% ipython --no-banner

In [1]: import numpy as np

In [2]: import numpy.linalg as la

In [3]: np.set_printoptions(precision=3, suppress=True, linewidth=140)

In [4]: tidy = lambda a: np.round(a, 3) + 0

In [5]: J = 0.2 ** np.abs(np.subtract.outer(np.arange(7), np.arange(7)))

In [6]: tidy(J)
Out[6]: 
array([[1.   , 0.2  , 0.04 , 0.008, 0.002, 0.   , 0.   ],
       [0.2  , 1.   , 0.2  , 0.04 , 0.008, 0.002, 0.   ],
       [0.04 , 0.2  , 1.   , 0.2  , 0.04 , 0.008, 0.002],
       [0.008, 0.04 , 0.2  , 1.   , 0.2  , 0.04 , 0.008],
       [0.002, 0.008, 0.04 , 0.2  , 1.   , 0.2  , 0.04 ],
       [0.   , 0.002, 0.008, 0.04 , 0.2  , 1.   , 0.2  ],
       [0.   , 0.   , 0.002, 0.008, 0.04 , 0.2  , 1.   ]])

In [7]: # equal to its transpose

In [8]: w, vecs = la.eigh(J)

In [9]: vec = np.array([0, 2, -1, 1, -2, 1, 1])

In [10]: tidy(vecs * np.maximum(w, 0) @ vecs.T)
Out[10]: 
array([[1.   , 0.2  , 0.04 , 0.008, 0.002, 0.   , 0.   ],
       [0.2  , 1.   , 0.2  , 0.04 , 0.008, 0.002, 0.   ],
       [0.04 , 0.2  , 1.   , 0.2  , 0.04 , 0.008, 0.002],
       [0.008, 0.04 , 0.2  , 1.   , 0.2  , 0.04 , 0.008],
       [0.002, 0.008, 0.04 , 0.2  , 1.   , 0.2  , 0.04 ],
       [0.   , 0.002, 0.008, 0.04 , 0.2  , 1.   , 0.2  ],
       [0.   , 0.   , 0.002, 0.008, 0.04 , 0.2  , 1.   ]])

In [11]: np.abs(J).sum(axis=1).max(), tidy(np.abs(w).max())
Out[11]: (np.float64(1.496), np.float64(1.439))

In [12]: tidy(la.eigvalsh(J[1:, 1:]))
Out[12]: array([0.687, 0.752, 0.867, 1.034, 1.238, 1.423])

In [13]: rng = np.random.default_rng(21)

In [14]: Y = J + rng.integers(-2, 3, (7, 3)) @ rng.integers(-2, 3, (3, 7))

In [15]: tidy(Y)
Out[15]: 
array([[ 7.   ,  1.2  , -3.96 ,  2.008,  0.002, -5.   ,  0.   ],
       [-3.8  ,  2.   ,  3.2  , -0.96 ,  1.008,  4.002, -1.   ],
       [ 0.04 , -4.8  ,  0.   , -0.8  , -2.96 , -1.992,  3.002],
       [-3.992,  3.04 ,  4.2  ,  0.   ,  1.2  ,  5.04 , -1.992],
       [-1.998, -0.992,  3.04 , -1.8  , -3.   ,  2.2  ,  1.04 ],
       [ 2.   ,  0.002,  1.008, -0.96 , -4.8  ,  0.   ,  1.2  ],
       [-6.   ,  4.   ,  5.002, -0.992,  3.04 ,  7.2  , -2.   ]])

In [16]: np.abs(Y - J).sum(axis=1)
Out[16]: array([18., 15., 15., 20., 15., 11., 29.])

In [17]: tidy(Y - J)
Out[17]: 
array([[ 6.,  1., -4.,  2.,  0., -5.,  0.],
       [-4.,  1.,  3., -1.,  1.,  4., -1.],
       [ 0., -5., -1., -1., -3., -2.,  3.],
       [-4.,  3.,  4., -1.,  1.,  5., -2.],
       [-2., -1.,  3., -2., -4.,  2.,  1.],
       [ 2.,  0.,  1., -1., -5., -1.,  1.],
       [-6.,  4.,  5., -1.,  3.,  7., -3.]])

In [18]: tidy(la.svd(Y - J, compute_uv=False))
Out[18]: array([18.675,  9.438,  5.212,  0.   ,  0.   ,  0.   ,  0.   ])
